>>> import numpy as np
>>> np.set_printoptions(suppress=True, linewidth=160)
>>> J = np.load("dump.npy")
>>> J.round(1) + 0
array([[-0.4, -0.1, -0.6,  0.3,  0.2,  0.2, -0.1,  0.6],
       [-0.2, -0.2, -0.2,  0.1, -0.7, -0.2,  0.4,  0. ],
       [ 0.2, -0.3, -0.5, -0.4, -0.1,  0.3, -0.5, -0.4],
       [-0.5,  0.5,  0. , -0.6,  0.2, -0.2,  0. ,  0.1],
       [ 0.5,  0.5, -0.3, -0.2, -0.4,  0. , -0.1,  0.3],
       [ 0.5, -0.2,  0. , -0.2,  0.4, -0.3,  0.3,  0.3],
       [-0.1, -0.4,  0.5, -0.2, -0.2,  0.1, -0.4,  0.5],
       [ 0.1,  0.2,  0. ,  0.4,  0. , -0.6, -0.5,  0. ],
       [-0.1, -0.5, -0.2, -0.3,  0. , -0.6, -0.1, -0.1]])
>>> x = np.array([2, 0, 2, 0, 1, 2, 3, 1])
>>> h1 = np.maximum(J @ x, 0)
>>> np.round(J * (h1 > 1e-9)[:, None], 1) + 0
array([[ 0. ,  0. ,  0. ,  0. ,  0. ,  0. ,  0. ,  0. ],
       [ 0. ,  0. ,  0. ,  0. ,  0. ,  0. ,  0. ,  0. ],
       [ 0. ,  0. ,  0. ,  0. ,  0. ,  0. ,  0. ,  0. ],
       [ 0. ,  0. ,  0. ,  0. ,  0. ,  0. ,  0. ,  0. ],
       [ 0. ,  0. ,  0. ,  0. ,  0. ,  0. ,  0. ,  0. ],
       [ 0.5, -0.2,  0. , -0.2,  0.4, -0.3,  0.3,  0.3],
       [-0.1, -0.4,  0.5, -0.2, -0.2,  0.1, -0.4,  0.5],
       [ 0. ,  0. ,  0. ,  0. ,  0. ,  0. ,  0. ,  0. ],
       [ 0. ,  0. ,  0. ,  0. ,  0. ,  0. ,  0. ,  0. ]])
>>> np.round(J.T @ h1, 1)
array([ 1.2, -0.6, -0.1, -0.5,  0.9, -0.6,  0.7,  0.8])
>>> h1.round(1)
array([0. , 0. , 0. , 0. , 0. , 2.2, 0.1, 0. , 0. ])
>>> out = np.c_[J[:, :4] @ np.array([[-1, 2, 0, 0], [0, 0, -2, -1], [3, -2, -1, -1], [-3, -2, -3, 0]]), np.array([6, -6, -3, -8, -4, 2, 6, 9, 2])]
>>> out.round(1) + 0
array([[-2.4, -0.1,  0. ,  0.7,  6. ],
       [-0.5, -0.1,  0.5,  0.4, -6. ],
       [-0.5,  2. ,  2. ,  0.7, -3. ],
       [ 2.2,  0.3,  0.9, -0.4, -8. ],
       [-0.7,  2. ,  0. , -0.2, -4. ],
       [ 0. ,  1.6,  1.2,  0.3,  2. ],
       [ 2.3, -0.8,  0.9, -0.2,  6. ],
       [-1.4, -0.7, -1.7, -0.2,  9. ],
       [ 0.4,  0.7,  2. ,  0.6,  2. ]])
>>> np.linalg.matrix_rank(np.c_[J, out])
np.int64(9)
>>> np.round(np.linalg.norm(np.linalg.qr(J)[0].T @ out, axis=0) ** 2 / ((out ** 2).sum(axis=0) + 1e-12), 1)
array([1., 1., 1., 1., 1.])
>>> np.linalg.matrix_rank(out)
np.int64(5)
>>> Q, Rm = np.linalg.qr(J)
>>> Q.round(1) + 0
array([[-0.4, -0.1, -0.6,  0.3,  0.2,  0.2, -0.1,  0.6],
       [-0.2, -0.2, -0.2,  0.1, -0.7, -0.2,  0.4,  0. ],
       [ 0.2, -0.3, -0.5, -0.4, -0.1,  0.3, -0.5, -0.4],
       [-0.5,  0.5,  0. , -0.6,  0.2, -0.2,  0. ,  0.1],
       [ 0.5,  0.5, -0.3, -0.2, -0.4,  0. , -0.1,  0.3],
       [ 0.5, -0.2,  0. , -0.2,  0.4, -0.3,  0.3,  0.3],
       [-0.1, -0.4,  0.5, -0.2, -0.2,  0.1, -0.4,  0.5],
       [ 0.1,  0.2,  0. ,  0.4,  0. , -0.6, -0.5,  0. ],
       [-0.1, -0.5, -0.2, -0.3,  0. , -0.6, -0.1, -0.1]])
>>> np.round(abs(Rm[0, 0]), 1), np.round(np.linalg.norm(J[:, 0]), 1)
(np.float64(1.0), np.float64(1.0))
>>> np.trace(Q @ Q.T)
np.float64(8.0)
>>> np.round(np.abs(np.diag(Rm)), 1)
array([1., 1., 1., 1., 1., 1., 1., 1.])
>>> np.round(Q.T @ Q, 1) + 0
array([[1., 0., 0., 0., 0., 0., 0., 0.],
       [0., 1., 0., 0., 0., 0., 0., 0.],
       [0., 0., 1., 0., 0., 0., 0., 0.],
       [0., 0., 0., 1., 0., 0., 0., 0.],
       [0., 0., 0., 0., 1., 0., 0., 0.],
       [0., 0., 0., 0., 0., 1., 0., 0.],
       [0., 0., 0., 0., 0., 0., 1., 0.],
       [0., 0., 0., 0., 0., 0., 0., 1.]])
>>> np.round(Q @ Rm, 1) + 0
array([[-0.4, -0.1, -0.6,  0.3,  0.2,  0.2, -0.1,  0.6],
       [-0.2, -0.2, -0.2,  0.1, -0.7, -0.2,  0.4,  0. ],
       [ 0.2, -0.3, -0.5, -0.4, -0.1,  0.3, -0.5, -0.4],
       [-0.5,  0.5,  0. , -0.6,  0.2, -0.2,  0. ,  0.1],
       [ 0.5,  0.5, -0.3, -0.2, -0.4,  0. , -0.1,  0.3],
       [ 0.5, -0.2,  0. , -0.2,  0.4, -0.3,  0.3,  0.3],
       [-0.1, -0.4,  0.5, -0.2, -0.2,  0.1, -0.4,  0.5],
       [ 0.1,  0.2,  0. ,  0.4,  0. , -0.6, -0.5,  0. ],
       [-0.1, -0.5, -0.2, -0.3,  0. , -0.6, -0.1, -0.1]])
>>> x = np.array([7, -7, -3, 5, -4, 8, -5, -4])
>>> np.sign((Q @ x).round(6))
array([ 1., -1.,  1., -1.,  1., -1.,  1., -1., -1.])
>>> np.round(Q @ (2 * x), 1)
array([  1. ,  -0.5,  18.3, -24.9,   1.7,  -4.8,   2.4,  -1.7,  -4.6])
>>> np.linalg.norm(Q @ x) <= np.linalg.norm(Q, 2) * np.linalg.norm(x) + 1e-9
np.True_
>>> np.round(np.linalg.svd(J, compute_uv=False), 1)
array([1., 1., 1., 1., 1., 1., 1., 1.])
>>> round(J[:, 1] @ J[:, 0], 1)
np.float64(-0.0)
>>> np.round(np.linalg.norm(J, axis=0), 1)
array([1., 1., 1., 1., 1., 1., 1., 1.])
>>> np.round(J @ J.T, 1) + 0
array([[ 1. ,  0. ,  0. ,  0. ,  0. ,  0. ,  0. ,  0. ,  0. ],
       [ 0. ,  0.9, -0.1, -0.1,  0.1, -0.1,  0. , -0.1,  0.2],
       [ 0. , -0.1,  0.9, -0.1,  0.1, -0.1,  0. , -0.1,  0.2],
       [ 0. , -0.1, -0.1,  0.9,  0.1, -0.1,  0. , -0.1,  0.1],
       [ 0. ,  0.1,  0.1,  0.1,  0.9,  0.1,  0. ,  0.1, -0.2],
       [ 0. , -0.1, -0.1, -0.1,  0.1,  0.9,  0. , -0.1,  0.2],
       [ 0. ,  0. ,  0. ,  0. ,  0. ,  0. ,  1. ,  0. ,  0.1],
       [ 0. , -0.1, -0.1, -0.1,  0.1, -0.1,  0. ,  0.9,  0.2],
       [ 0. ,  0.2,  0.2,  0.1, -0.2,  0.2,  0.1,  0.2,  0.7]])
>>> W0 = np.load("run3.npy")
>>> W0.round(1)
array([[ 3.8,  3.9,  3. ],
       [-2.5,  0.8,  3. ],
       [ 2.5,  3.2,  3. ],
       [-3. ,  0.5,  3. ],
       [-1.2,  1.4,  3. ],
       [ 0.5,  2.3,  3. ],
       [-2.3,  0.9,  3. ],
       [ 3.7,  3.9,  3. ],
       [ 2.7,  3.4,  3. ],
       [-0.6,  1.7,  3. ]])
>>> out = W0 / np.sqrt((W0 ** 2).mean(axis=1, keepdims=True))
>>> np.linalg.matrix_rank(W0 - W0.mean(axis=1, keepdims=True))
np.int64(2)
>>> U, sv, Vt = np.linalg.svd(W0)
>>> vecs = Vt[:(sv > 1e-8).sum()]
>>> rng = np.random.default_rng(83063)
>>> x = W0[9] + -3 * W0[8] + rng.integers(2) * np.eye(3)[1]
>>> x.round(1)
array([-8.7, -7.4, -6. ])
>>> np.round(vecs.T @ vecs, 1)
array([[ 0.9,  0.3, -0.2],
       [ 0.3,  0.4,  0.4],
       [-0.2,  0.4,  0.7]])
>>> U, sv, Vt = np.linalg.svd(W0)
>>> np.argmax(sv[:-1] / (sv[1:] + 1e-6)) + 1
np.int64(2)
>>> sv.round(1) + 0
array([12.5,  7.8,  0. ])
>>> out = U[:, :2] @ np.diag(sv[:2]) @ Vt[:2]
>>> np.round(np.abs(W0 - out).max(), 1)
np.float64(0.0)
>>> np.linalg.matrix_rank(W0, rtol=0.05)
np.int64(2)
>>> out.round(1)
array([[ 3.8,  3.9,  3. ],
       [-2.5,  0.8,  3. ],
       [ 2.5,  3.2,  3. ],
       [-3. ,  0.5,  3. ],
       [-1.2,  1.4,  3. ],
       [ 0.5,  2.3,  3. ],
       [-2.3,  0.9,  3. ],
       [ 3.7,  3.9,  3. ],
       [ 2.7,  3.4,  3. ],
       [-0.6,  1.7,  3. ]])
>>> round(float(np.linalg.norm(W0 - out, 2)), 1), round(sv[2], 1)
(0.0, np.float64(0.0))
>>> data = np.load("block9.npy")
>>> data
array([[ 0,  0,  0],
       [ 0,  0,  3],
       [ 0, -3,  0]])
>>> out = data + rng.integers(-2, 3, (3, 2)) @ rng.integers(-2, 3, (2, 3))
>>> out
array([[-1, -1,  1],
       [ 1,  0,  0],
       [ 0, -1,  4]])
>>> np.round(np.linalg.svd(out - data, compute_uv=False), 1) + 0
array([5.3, 2.1, 0. ])
>>> np.linalg.matrix_rank(out - data, tol=1e-8)
np.int64(2)
>>> np.abs(out - data).sum(axis=1)
array([3, 4, 6])
>>> out - data
array([[-1, -1,  1],
       [ 1,  0, -3],
       [ 0,  2,  4]])
>>> x = np.array([-2, 1, 1])
>>> x @ data @ x
np.int64(0)
>>> np.round(np.linalg.eigvals(data).real, 1)
array([0., 0., 0.])
>>> round(np.linalg.det(data), 1)
np.float64(0.0)
>>> Q = np.linalg.solve(np.eye(3) - data, np.eye(3) + data)
>>> np.round(Q @ Q.T, 1) + 0
array([[1., 0., 0.],
       [0., 1., 0.],
       [0., 0., 1.]])
>>> round(np.linalg.det(Q), 1)
np.float64(1.0)
>>> lab = rng.permutation(3)
>>> lab
array([1, 0, 2])
>>> out = data[lab][:, lab]
>>> out
array([[ 0,  0,  3],
       [ 0,  0,  0],
       [-3,  0,  0]])
>>> np.diag(out)
array([0, 0, 0])
>>> np.allclose(out, data)
False
>>> np.kron(np.eye(2, dtype=int), out)
array([[ 0,  0,  3,  0,  0,  0],
       [ 0,  0,  0,  0,  0,  0],
       [-3,  0,  0,  0,  0,  0],
       [ 0,  0,  0,  0,  0,  3],
       [ 0,  0,  0,  0,  0,  0],
       [ 0,  0,  0, -3,  0,  0]])
>>> np.round(np.linalg.eigvals(out), 1)
array([0.+3.j, 0.-3.j, 0.+0.j])
>>> np.einsum("ii->", out)
np.int64(0)
>>> round(np.linalg.det(out.T), 1)
np.float64(0.0)
>>> X = np.diag(np.array([2, 2, 0, 0, 0, 0, 0, 1, 0])) + -1 * np.eye(9, k=1) + -1 * np.eye(9, k=-1)
>>> X
array([[ 2., -1.,  0.,  0.,  0.,  0.,  0.,  0.,  0.],
       [-1.,  2., -1.,  0.,  0.,  0.,  0.,  0.,  0.],
       [ 0., -1.,  0., -1.,  0.,  0.,  0.,  0.,  0.],
       [ 0.,  0., -1.,  0., -1.,  0.,  0.,  0.,  0.],
       [ 0.,  0.,  0., -1.,  0., -1.,  0.,  0.,  0.],
       [ 0.,  0.,  0.,  0., -1.,  0., -1.,  0.,  0.],
       [ 0.,  0.,  0.,  0.,  0., -1.,  0., -1.,  0.],
       [ 0.,  0.,  0.,  0.,  0.,  0., -1.,  1., -1.],
       [ 0.,  0.,  0.,  0.,  0.,  0.,  0., -1.,  0.]])
>>> # equal to its transpose
>>> out = X[0, 0] * X[1:] - np.outer(X[1:, 0], X[0])
>>> out
array([[ 0.,  3., -2.,  0.,  0.,  0.,  0.,  0.,  0.],
       [ 0., -2.,  0., -2.,  0.,  0.,  0.,  0.,  0.],
       [ 0.,  0., -2.,  0., -2.,  0.,  0.,  0.,  0.],
       [ 0.,  0.,  0., -2.,  0., -2.,  0.,  0.,  0.],
       [ 0.,  0.,  0.,  0., -2.,  0., -2.,  0.,  0.],
       [ 0.,  0.,  0.,  0.,  0., -2.,  0., -2.,  0.],
       [ 0.,  0.,  0.,  0.,  0.,  0., -2.,  2., -2.],
       [ 0.,  0.,  0.,  0.,  0.,  0.,  0., -2.,  0.]])
>>> X[:, 0] / X[0, 0]
array([ 1. , -0.5,  0. ,  0. ,  0. ,  0. ,  0. ,  0. ,  0. ])
>>> lab = rng.permutation(8)
>>> out = J[:, lab] * rng.choice([-1, 1], 8)
>>> out.round(1) + 0
array([[ 0.1, -0.6,  0.3, -0.2,  0.4,  0.6,  0.2,  0.1],
       [-0.4,  0. ,  0.1,  0.2,  0.2,  0.2, -0.7,  0.2],
       [ 0.5,  0.4, -0.4, -0.3, -0.2,  0.5, -0.1,  0.3],
       [ 0. , -0.1, -0.6,  0.2,  0.5,  0. ,  0.2, -0.5],
       [ 0.1, -0.3, -0.2,  0. , -0.5,  0.3, -0.4, -0.5],
       [-0.3, -0.3, -0.2,  0.3, -0.5,  0. ,  0.4,  0.2],
       [ 0.4, -0.5, -0.2, -0.1,  0.1, -0.5, -0.2,  0.4],
       [ 0.5,  0. ,  0.4,  0.6, -0.1,  0. ,  0. , -0.2],
       [ 0.1,  0.1, -0.3,  0.6,  0.1,  0.2,  0. ,  0.5]])
>>> U, _, Vt = np.linalg.svd(J.T @ out)
>>> lab
array([6, 7, 3, 5, 0, 2, 4, 1])
>>> np.round(U @ Vt, 1) + 0
array([[ 0.,  0.,  0.,  0., -1.,  0.,  0.,  0.],
       [ 0.,  0.,  0.,  0.,  0.,  0.,  0., -1.],
       [ 0.,  0.,  0.,  0.,  0., -1.,  0.,  0.],
       [ 0.,  0.,  1.,  0.,  0.,  0.,  0.,  0.],
       [ 0.,  0.,  0.,  0.,  0.,  0.,  1.,  0.],
       [ 0.,  0.,  0., -1.,  0.,  0.,  0.,  0.],
       [-1.,  0.,  0.,  0.,  0.,  0.,  0.,  0.],
       [ 0., -1.,  0.,  0.,  0.,  0.,  0.,  0.]])
>>> (X + X.T) / 2
array([[ 2., -1.,  0.,  0.,  0.,  0.,  0.,  0.,  0.],
       [-1.,  2., -1.,  0.,  0.,  0.,  0.,  0.,  0.],
       [ 0., -1.,  0., -1.,  0.,  0.,  0.,  0.,  0.],
       [ 0.,  0., -1.,  0., -1.,  0.,  0.,  0.,  0.],
       [ 0.,  0.,  0., -1.,  0., -1.,  0.,  0.,  0.],
       [ 0.,  0.,  0.,  0., -1.,  0., -1.,  0.,  0.],
       [ 0.,  0.,  0.,  0.,  0., -1.,  0., -1.,  0.],
       [ 0.,  0.,  0.,  0.,  0.,  0., -1.,  1., -1.],
       [ 0.,  0.,  0.,  0.,  0.,  0.,  0., -1.,  0.]])
>>> X @ X
array([[ 5., -4.,  1.,  0.,  0.,  0.,  0.,  0.,  0.],
       [-4.,  6., -2.,  1.,  0.,  0.,  0.,  0.,  0.],
       [ 1., -2.,  2.,  0.,  1.,  0.,  0.,  0.,  0.],
       [ 0.,  1.,  0.,  2.,  0.,  1.,  0.,  0.,  0.],
       [ 0.,  0.,  1.,  0.,  2.,  0.,  1.,  0.,  0.],
       [ 0.,  0.,  0.,  1.,  0.,  2.,  0.,  1.,  0.],
       [ 0.,  0.,  0.,  0.,  1.,  0.,  2., -1.,  1.],
       [ 0.,  0.,  0.,  0.,  0.,  1., -1.,  3., -1.],
       [ 0.,  0.,  0.,  0.,  0.,  0.,  1., -1.,  1.]])
>>> out = X + rng.integers(-2, 3, (9, 8)) @ rng.integers(-2, 3, (8, 9))
>>> out
array([[  7.,  -6.,  -4.,  -1.,  -3.,   2.,   4.,   9.,   0.],
       [ 13.,   2., -10.,  -9.,   3.,   6.,   1.,  -7.,   1.],
       [  3.,  -4.,   8.,  10.,   0.,   0.,  -6.,   7.,   1.],
       [ -2.,   3.,  10.,   3.,   1.,   0.,  -8.,  -4.,  -2.],
       [ -2.,   7.,   5.,   3.,  -3.,   5.,   2.,   1.,   3.],
       [-14.,   3.,  15.,   6.,   0.,   0.,  -1.,   1.,  -5.],
       [  6.,  11.,  -2., -10.,   4.,  13.,   4., -18.,  -4.],
       [  0.,  -8.,   2.,   0.,   4., -10.,  -9.,   1.,  -3.],
       [  2.,   3.,  -1.,   1.,   1.,   5.,   2.,  -3.,   2.]])
>>> np.round(np.linalg.svd(out - X, compute_uv=False), 1) + 0
array([38.2, 28.1, 18.6, 15. ,  7.5,  3.7,  1.9,  0.6,  0. ])
>>> np.abs(out - X).sum(axis=1)
array([33., 50., 39., 35., 33., 45., 72., 34., 19.])
>>> np.linalg.matrix_rank(out - X, tol=1e-8)
np.int64(8)
>>> ev, vecs = np.linalg.eigh(X)
>>> np.round(vecs.T @ vecs, 1) + 0
array([[1., 0., 0., 0., 0., 0., 0., 0., 0.],
       [0., 1., 0., 0., 0., 0., 0., 0., 0.],
       [0., 0., 1., 0., 0., 0., 0., 0., 0.],
       [0., 0., 0., 1., 0., 0., 0., 0., 0.],
       [0., 0., 0., 0., 1., 0., 0., 0., 0.],
       [0., 0., 0., 0., 0., 1., 0., 0., 0.],
       [0., 0., 0., 0., 0., 0., 1., 0., 0.],
       [0., 0., 0., 0., 0., 0., 0., 1., 0.],
       [0., 0., 0., 0., 0., 0., 0., 0., 1.]])
>>> ev.round(1)
array([-1.8, -1.3, -0.7, -0.1,  0.6,  1.3,  1.7,  2.1,  3.2])
>>> M = np.array([[-0.2, -1.2, -9.6, -0.4, -0.3, 0.8],
...     [-0.4, 2.0, 3.6, 0.6, -1.5, 0.5],
...     [0.6, 0.1, -1.5, 0.6, -0.4, 0.6],
...     [0.5, 0.3, 2.4, 0.2, 0.1, 0.8],
...     [0.7, -1.6, -0.3, -0.9, 0.3, -0.5],
...     [-1.2, -1.0, 2.7, -0.4, -1.8, 0.6],
...     [-0.3, -1.7, 3.9, 0.1, 0.3, -1.7]])
>>> # column 2 dominates
>>> out = np.c_[M[:, :3] @ np.array([[2, 3, 3], [-5, -6, 4], [1, 7, -8]]), np.array([1, -2, -1, -1, -4, 3, 4])]
>>> out.round(1)
array([[ -4. , -60.6,  71.4,   1. ],
       [ -7.2,  12. , -22. ,  -2. ],
       [ -0.8,  -9.3,  14.2,  -1. ],
       [  1.9,  16.5, -16.5,  -1. ],
       [  9.1,   9.6,  -1.9,  -4. ],
       [  5.3,  21.3, -29.2,   3. ],
       [ 11.8,  36.6, -38.9,   4. ]])
>>> np.round(np.linalg.lstsq(M, out[:, 0])[0], 1) + 0
array([ 2., -5.,  1.,  0.,  0.,  0.])
